>>> import numpy as np
>>> from numpy import linalg as LA
>>> np.set_printoptions(precision=2, suppress=True, linewidth=120)
>>> rnd = lambda a: np.round(a, 2) + 0
>>> M = np.array([[0, 2, 0, 2, 0, 2],
...     [1, 0, 1, 0, 1, 0],
...     [0, 0, 0, 0, 0, 0],
...     [0, 2, 0, 2, 0, 2],
...     [1, 0, 1, 0, 1, 0],
...     [0, 0, 0, 0, 0, 0]])
>>> # column 2 repeats column 0
>>> r = LA.matrix_rank(M)
>>> print(r)
2
>>> null = LA.svd(M)[2][r:].T
>>> print(np.allclose(M @ null, 0))
True
>>> rng = np.random.default_rng(22080)
>>> lab = rng.permutation(6)
>>> print(lab)
[1 4 2 0 5 3]
>>> out = M[lab][:, lab]
>>> print(rnd(LA.det(out)), rnd(LA.det(M[lab])))
0.0 0.0
>>> print(np.diag(out))
[0 1 0 0 0 2]
>>> print(rnd(np.sort(np.abs(LA.eigvals(out)))))
[0. 0. 0. 0. 0. 3.]
>>> print(rnd(LA.norm(M, axis=1)))
[3.46 1.73 0.   3.46 1.73 0.  ]
>>> print(rnd(LA.norm(M) ** 2 / LA.norm(M, 2) ** 2))
1.25
>>> print(rnd(LA.norm(M, 1)), rnd(LA.norm(M, np.inf)))
4.0 6.0
>>> print(M[1] @ M[5])
0
>>> print(rnd(LA.norm(M, 2)))
4.9
>>> print(rnd(LA.norm(M[1], 1)), rnd(LA.norm(M[1], np.inf)))
3.0 1.0
>>> print(rnd(LA.norm(M, axis=0)))
[1.41 2.83 1.41 2.83 1.41 2.83]
>>> out = M + rng.integers(-2, 3, (6, 2)) @ rng.integers(-2, 3, (2, 6))
>>> print(out)
[[ 0  2  2  6  0  1]
 [ 1  0  1 -4  3  2]
 [ 0  0 -4 -6 -1  1]
 [ 0  2  4  8  1  1]
 [ 1  0  5  6  2 -1]
 [ 0  0 -4 -2 -3 -1]]
>>> print(np.abs(out - M).sum(axis=1))
[ 7  8 12 12 12 10]
>>> print(LA.matrix_rank(out - M, tol=1e-8))
2
>>> C = np.array([[2, 1, 1, 2, 0], [1, 0, 2, 1, 1], [0, 2, 1, 1, 2]])
>>> m1 = np.repeat(C, 38 // 3, axis=0)
>>> m1 = m1 + 0.3 * rng.normal(size=m1.shape)
>>> print(rnd(m1))
[[ 2.21  1.35  0.86  2.28  0.19]
 [ 1.4   0.61  0.89  1.66 -0.05]
 [ 2.09  0.65  1.18  1.86  0.27]
 [ 2.01  1.16  0.95  2.22 -0.13]
 [ 2.05  0.91  0.98  2.27 -0.38]
 [ 1.28  0.87  0.95  2.35  0.05]
 [ 2.18  1.1   0.73  1.8   0.25]
 [ 1.56  0.54  0.61  1.95 -0.38]
 [ 2.34  0.26  1.22  1.96  0.03]
 [ 2.18  0.59  0.75  2.56  0.19]
 [ 1.83  1.31  0.86  2.46  0.14]
 [ 2.2   1.    1.33  2.05 -0.22]
 [ 1.45 -0.52  1.28  1.39  1.28]
 [ 0.73 -0.25  1.93  1.17  1.15]
 [ 0.63 -0.06  2.43  0.78  1.47]
 [ 0.66  0.25  2.33  0.94  0.86]
 [ 1.16  0.14  2.02  0.83  1.39]
 [ 1.21  0.25  2.08  0.75  1.12]
 [ 0.67  0.28  1.81  1.06  1.02]
 [ 0.6  -0.04  2.25  1.06  0.73]
 [ 0.58  0.51  2.05  1.    1.43]
 [ 1.12 -0.24  1.7   1.18  1.35]
 [ 0.88 -0.71  2.19  1.22  0.99]
 [ 1.24  0.46  1.98  1.23  0.52]
 [-0.2   1.92  1.6   1.14  1.99]
 [-0.32  2.11  1.48  1.    1.63]
 [ 0.49  2.27  1.24  0.92  1.89]
 [ 0.59  1.59  0.8   1.01  1.98]
 [ 0.2   2.    1.57  0.77  1.8 ]
 [-0.3   2.3   0.9   0.65  2.19]
 [-0.15  1.85  0.99  1.12  1.55]
 [-0.25  1.84  1.44  1.42  2.16]
 [ 0.24  1.85  0.71  0.88  1.81]
 [ 0.18  1.58  0.84  0.75  2.25]
 [-0.28  2.71  0.48  0.58  2.42]
 [ 0.08  2.08  0.79  1.26  1.94]]
>>> out = m1 + rng.integers(-2, 3, (36, 3)) @ rng.integers(-2, 3, (3, 5))
>>> print(rnd(out))
[[-1.79 -4.65 -3.14  4.28  2.19]
 [-0.6   6.61 -2.11 -0.34  1.95]
 [ 0.09 -1.35  5.18  9.86  6.27]
 [-5.99  1.16 -5.05  6.22  7.87]
 [ 2.05 -3.09 -3.02 -1.73 -4.38]
 [ 3.28 -3.13  5.95  6.35  0.05]
 [ 6.18  3.1   0.73 -4.2  -5.75]
 [ 1.56 10.54  0.61 -0.05  1.62]
 [ 4.34  4.26  4.22  1.96  0.03]
 [-1.82 -3.41 -6.25  0.56  0.19]
 [-0.17 -2.69 -2.14  2.46  0.14]
 [-5.8  -3.   -8.67  2.05  3.78]
 [ 5.45 -0.52  9.28  5.39  1.28]
 [ 6.73  5.75  9.93  1.17 -0.85]
 [ 6.63  1.94  6.43 -3.22 -4.53]
 [ 0.66 -3.75  3.33  2.94  0.86]
 [ 7.16  4.14  8.02 -1.17 -2.61]
 [-2.79 -3.75  0.08  4.75  5.12]
 [ 6.67  0.28  3.81 -4.94 -6.98]
 [ 6.6  -4.04  5.25 -2.94 -7.27]
 [-1.42 -3.49  4.05  7.    5.43]
 [ 9.12 -2.24  5.7  -4.82 -8.65]
 [ 4.88 -8.71  2.19 -2.78 -7.01]
 [ 1.24 -3.54  7.98  9.23  4.52]
 [-0.2   3.92 -1.4  -2.86 -0.01]
 [-6.32  8.11  0.48  7.   11.63]
 [ 0.49 -7.73  1.24  2.92 -0.11]
 [ 2.59 -4.41  3.8   3.01 -0.02]
 [-5.8   0.   -2.43  4.77  7.8 ]
 [-0.3   0.3  -1.1  -1.35  0.19]
 [ 5.85  5.85  6.99 -0.88 -2.45]
 [ 1.75 -0.16  3.44  1.42  0.16]
 [ 0.24 -6.15  2.71  4.88  1.81]
 [-3.82 -2.42 -1.16  4.75  6.25]
 [-0.28  2.71  5.48  6.58  6.42]
 [ 2.08 -3.92 -1.21 -2.74 -4.06]]
>>> print(np.abs(out - m1).sum(axis=1))
[18. 15. 22. 26. 16. 15. 18. 14.  9. 17.  9. 26. 16. 22. 22.  7. 22. 18. 22. 25. 18. 30. 24. 22. 11. 29. 14. 15. 22.
  8. 22.  8. 14. 18. 15. 20.]
